$ python -q
>>> import numpy as np
>>> np.set_printoptions(precision=2, suppress=True, linewidth=100)
>>> rng = np.random.default_rng(1962)
>>> z = rng.integers(0, 3, 4)
>>> W0 = np.array([[0, 2, 2, 2], [1, 0, 1, 0], [2, 0, 1, 2], [2, 0, 0, 2]]) * (z[:, None] == z)
>>> W0
array([[0, 0, 0, 0],
       [0, 0, 1, 0],
       [0, 0, 1, 2],
       [0, 0, 0, 2]])
>>> # triangular: eigenvalues sit on the diagonal
>>> P = np.triu(np.array([[1, 2, 0, -2], [-1, 1, 1, -2], [1, -1, 0, -2], [1, -2, 2, -1]]), 1) + np.eye(4)
>>> other = P @ W0 @ np.linalg.inv(P)
>>> np.round(np.linalg.det(other), 2)
np.float64(0.0)
>>> other
array([[0., 0., 2., 0.],
       [0., 0., 2., 2.],
       [0., 0., 1., 0.],
       [0., 0., 0., 2.]])
>>> np.trace(other), np.trace(W0)
(np.float64(3.0), np.int64(3))
>>> t3 = np.stack([other, 5 * other, other[::-1]])
>>> (t3 @ other.T).shape
(3, 4, 4)
>>> np.linalg.matrix_rank(t3.reshape(3, -1))
np.int64(2)
>>> np.sort(np.linalg.eigvals(W0).real)
array([0., 0., 1., 2.])
>>> (np.linalg.matrix_power((W0 != 0) + (W0.T != 0) + np.eye(4), 4) > 0).astype(int)
array([[1, 0, 0, 0],
       [0, 1, 1, 1],
       [0, 1, 1, 1],
       [0, 1, 1, 1]])
>>> W0 @ W0
array([[0, 0, 0, 0],
       [0, 0, 1, 2],
       [0, 0, 1, 6],
       [0, 0, 0, 4]])
>>> Uu, sv, Vh = np.linalg.svd(W0, full_matrices=False)
>>> sv / sv[0]
array([1. , 0.4, 0. , 0. ])
>>> np.round(Uu.T @ W0 @ Vh.T, 2) + 0
array([[2.93, 0.  , 0.  , 0.  ],
       [0.  , 1.18, 0.  , 0.  ],
       [0.  , 0.  , 0.  , 0.  ],
       [0.  , 0.  , 0.  , 0.  ]])
>>> np.cumsum(sv ** 2) / np.sum(sv ** 2)
array([0.86, 1.  , 1.  , 1.  ])
>>> rank = np.linalg.matrix_rank(W0)
>>> rank
np.int64(2)
>>> ns = np.linalg.svd(W0)[2][rank:].T
>>> ns.shape
(4, 2)
>>> F = np.array([[6, -2], [3, -1], [3, -1], [-9, 3], [6, -2]])
>>> np.argsort(-np.linalg.norm(F, axis=0).round(6), kind="stable")[:3]
array([0, 1])
>>> Uu, sv, Vh = np.linalg.svd(F, full_matrices=False)
>>> (sv > 1e-8).sum()
np.int64(1)
>>> np.round(sv / sv[0], 2) + 0
array([1., 0.])
>>> round(float(np.sqrt((sv ** 2).sum())), 2), round(float(np.linalg.norm(F)), 2)
(13.78, 13.78)
>>> np.abs(Vh[0])
array([0.95, 0.32])
>>> np.round(Vh @ Vh.T, 2) + 0
array([[1., 0.],
       [0., 1.]])
>>> np.cumsum(sv ** 2) / np.sum(sv ** 2)
array([1., 1.])
>>> np.round(Uu.T @ Uu, 2) + 0
array([[1., 0.],
       [0., 1.]])
>>> np.abs(Uu[:, 0]).round(6).argmax()
np.int64(3)
>>> Uu.shape, sv.shape, Vh.shape
((5, 2), (2,), (2, 2))
>>> E = np.load("data.npy")
>>> E
array([[ 3, -1,  1,  2,  1],
       [-6,  1, -3, -2, -2],
       [-9,  0, -3,  0, -3]])
>>> t3 = np.stack([E, 2 * E, E[::-1]])
>>> t3.sum(axis=0)
array([[  0,  -3,   0,   6,   0],
       [-24,   4, -12,  -8,  -8],
       [-24,  -1,  -8,   2,  -8]])
>>> np.linalg.norm(t3, axis=(1, 2))
array([13., 26., 13.])
>>> np.einsum("bij,cij->bc", t3, t3)
array([[169, 338, -12],
       [338, 676, -24],
       [-12, -24, 169]])
>>> Uu, sv, Vh = np.linalg.svd(E, full_matrices=False)
>>> np.abs(Uu[:, 0]).round(6).argmax()
np.int64(2)
>>> np.round(Vh @ Vh.T, 2) + 0
array([[1., 0., 0.],
       [0., 1., 0.],
       [0., 0., 1.]])
>>> np.abs(Vh[0])
array([0.88, 0.07, 0.34, 0.13, 0.29])
>>> np.allclose(Uu * sv @ Vh, E)
True
>>> np.cumsum(sv ** 2) / np.sum(sv ** 2)
array([0.96, 1.  , 1.  ])
>>> sv
array([12.72,  2.6 ,  0.64])
>>> J = np.array([[1, 0, 2, 0],
...     [3, 0, 0, 3],
...     [0, 0, 0, 0],
...     [1, 0, 2, 0],
...     [3, 2, 1, 0],
...     [3, 2, 1, 0],
...     [4, 0, 2, 3],
...     [1, 3, 0, 1],
...     [3, 0, 0, 3],
...     [1, 3, 0, 1],
...     [1, 0, 2, 0],
...     [3, 2, 1, 0]])
>>> J
array([[1, 0, 2, 0],
       [3, 0, 0, 3],
       [0, 0, 0, 0],
       [1, 0, 2, 0],
       [3, 2, 1, 0],
       [3, 2, 1, 0],
       [4, 0, 2, 3],
       [1, 3, 0, 1],
       [3, 0, 0, 3],
       [1, 3, 0, 1],
       [1, 0, 2, 0],
       [3, 2, 1, 0]])
>>> # row 3 repeats row 0
>>> D = np.linalg.norm(J[:, None] - J[None], axis=-1)
>>> D[9].round(6).argsort(kind="stable")[:4]
array([7, 9, 4, 5])
>>> np.flatnonzero(D[9] < D.mean() / 2)
array([7, 9])
>>> D.mean(axis=1).argmax()
np.int64(6)
>>> D[9]
array([3.74, 4.12, 3.32, 3.74, 2.65, 2.65, 5.1 , 0.  , 4.12, 0.  , 3.74, 2.65])
>>> np.linalg.norm(J - J.mean(axis=0), axis=1)
array([2.  , 2.68, 2.58, 2.  , 1.69, 1.69, 3.24, 2.42, 2.68, 2.42, 2.  , 1.69])
>>> np.linalg.norm(J, axis=1)
array([2.24, 4.24, 0.  , 2.24, 3.74, 3.74, 5.39, 3.32, 4.24, 3.32, 2.24, 3.74])
>>> (D + 1e9 * np.eye(12)).round(6).argmin(axis=1)
array([3, 8, 0, 0, 5, 4, 1, 9, 1, 7, 0, 4])
